>>> import numpy as np
>>> np.set_printoptions(precision=3, suppress=True, linewidth=100, floatmode="fixed")
>>> def rnd(a):
...     return np.round(a, 3) + 0
... 
>>> K = np.loadtxt("m.csv", delimiter=",")
>>> K
array([[ 2.000,  4.000,  0.000,  0.000,  0.000,  0.000,  0.000,  0.000,  0.000],
       [ 4.000, -3.000,  4.000,  0.000,  0.000,  0.000,  0.000,  0.000,  0.000],
       [ 0.000,  4.000, -3.000,  4.000,  0.000,  0.000,  0.000,  0.000,  0.000],
       [ 0.000,  0.000,  4.000,  4.000,  4.000,  0.000,  0.000,  0.000,  0.000],
       [ 0.000,  0.000,  0.000,  4.000, -4.000,  4.000,  0.000,  0.000,  0.000],
       [ 0.000,  0.000,  0.000,  0.000,  4.000, -2.000,  4.000,  0.000,  0.000],
       [ 0.000,  0.000,  0.000,  0.000,  0.000,  4.000, -1.000,  4.000,  0.000],
       [ 0.000,  0.000,  0.000,  0.000,  0.000,  0.000,  4.000, -3.000,  4.000],
       [ 0.000,  0.000,  0.000,  0.000,  0.000,  0.000,  0.000,  4.000,  5.000]])
>>> # symmetric, so the eigenvalues are real
>>> q, Rm = np.linalg.qr(K)
>>> rnd(np.abs(np.diag(Rm)))
array([4.472, 6.340, 4.176, 5.743, 5.429, 4.072, 4.908, 4.156, 3.587])
>>> np.allclose(Rm.T @ Rm, K.T @ K)
True
>>> rnd(abs(Rm[0, 0])), rnd(np.linalg.norm(K[:, 0]))
(np.float64(4.472), np.float64(4.472))
>>> np.trace(q @ q.T)
np.float64(9.0)
>>> rnd(q.T @ q)
array([[1.000, 0.000, 0.000, 0.000, 0.000, 0.000, 0.000, 0.000, 0.000],
       [0.000, 1.000, 0.000, 0.000, 0.000, 0.000, 0.000, 0.000, 0.000],
       [0.000, 0.000, 1.000, 0.000, 0.000, 0.000, 0.000, 0.000, 0.000],
       [0.000, 0.000, 0.000, 1.000, 0.000, 0.000, 0.000, 0.000, 0.000],
       [0.000, 0.000, 0.000, 0.000, 1.000, 0.000, 0.000, 0.000, 0.000],
       [0.000, 0.000, 0.000, 0.000, 0.000, 1.000, 0.000, 0.000, 0.000],
       [0.000, 0.000, 0.000, 0.000, 0.000, 0.000, 1.000, 0.000, 0.000],
       [0.000, 0.000, 0.000, 0.000, 0.000, 0.000, 0.000, 1.000, 0.000],
       [0.000, 0.000, 0.000, 0.000, 0.000, 0.000, 0.000, 0.000, 1.000]])
>>> rnd(q @ Rm)
array([[ 2.000,  4.000,  0.000,  0.000,  0.000,  0.000,  0.000,  0.000,  0.000],
       [ 4.000, -3.000,  4.000,  0.000,  0.000,  0.000,  0.000,  0.000,  0.000],
       [ 0.000,  4.000, -3.000,  4.000,  0.000,  0.000,  0.000,  0.000,  0.000],
       [ 0.000,  0.000,  4.000,  4.000,  4.000,  0.000,  0.000,  0.000,  0.000],
       [ 0.000,  0.000,  0.000,  4.000, -4.000,  4.000,  0.000,  0.000,  0.000],
       [ 0.000,  0.000,  0.000,  0.000,  4.000, -2.000,  4.000,  0.000,  0.000],
       [ 0.000,  0.000,  0.000,  0.000,  0.000,  4.000, -1.000,  4.000,  0.000],
       [ 0.000,  0.000,  0.000,  0.000,  0.000,  0.000,  4.000, -3.000,  4.000],
       [ 0.000,  0.000,  0.000,  0.000,  0.000,  0.000,  0.000,  4.000,  5.000]])
>>> u = np.array([0, 2, 0, 2, 2, 2, 2, 1, 1])
>>> Y = K + np.outer(u, np.eye(9)[6])
>>> np.linalg.matrix_rank(np.linalg.inv(Y) - np.linalg.inv(K), tol=1e-8)
np.int64(1)
>>> rnd(np.linalg.det(Y) / np.linalg.det(K)), rnd(1 + np.linalg.solve(K, u)[6])
(np.float64(1.596), np.float64(1.596))
>>> np.linalg.matrix_rank(Y - K)
np.int64(1)
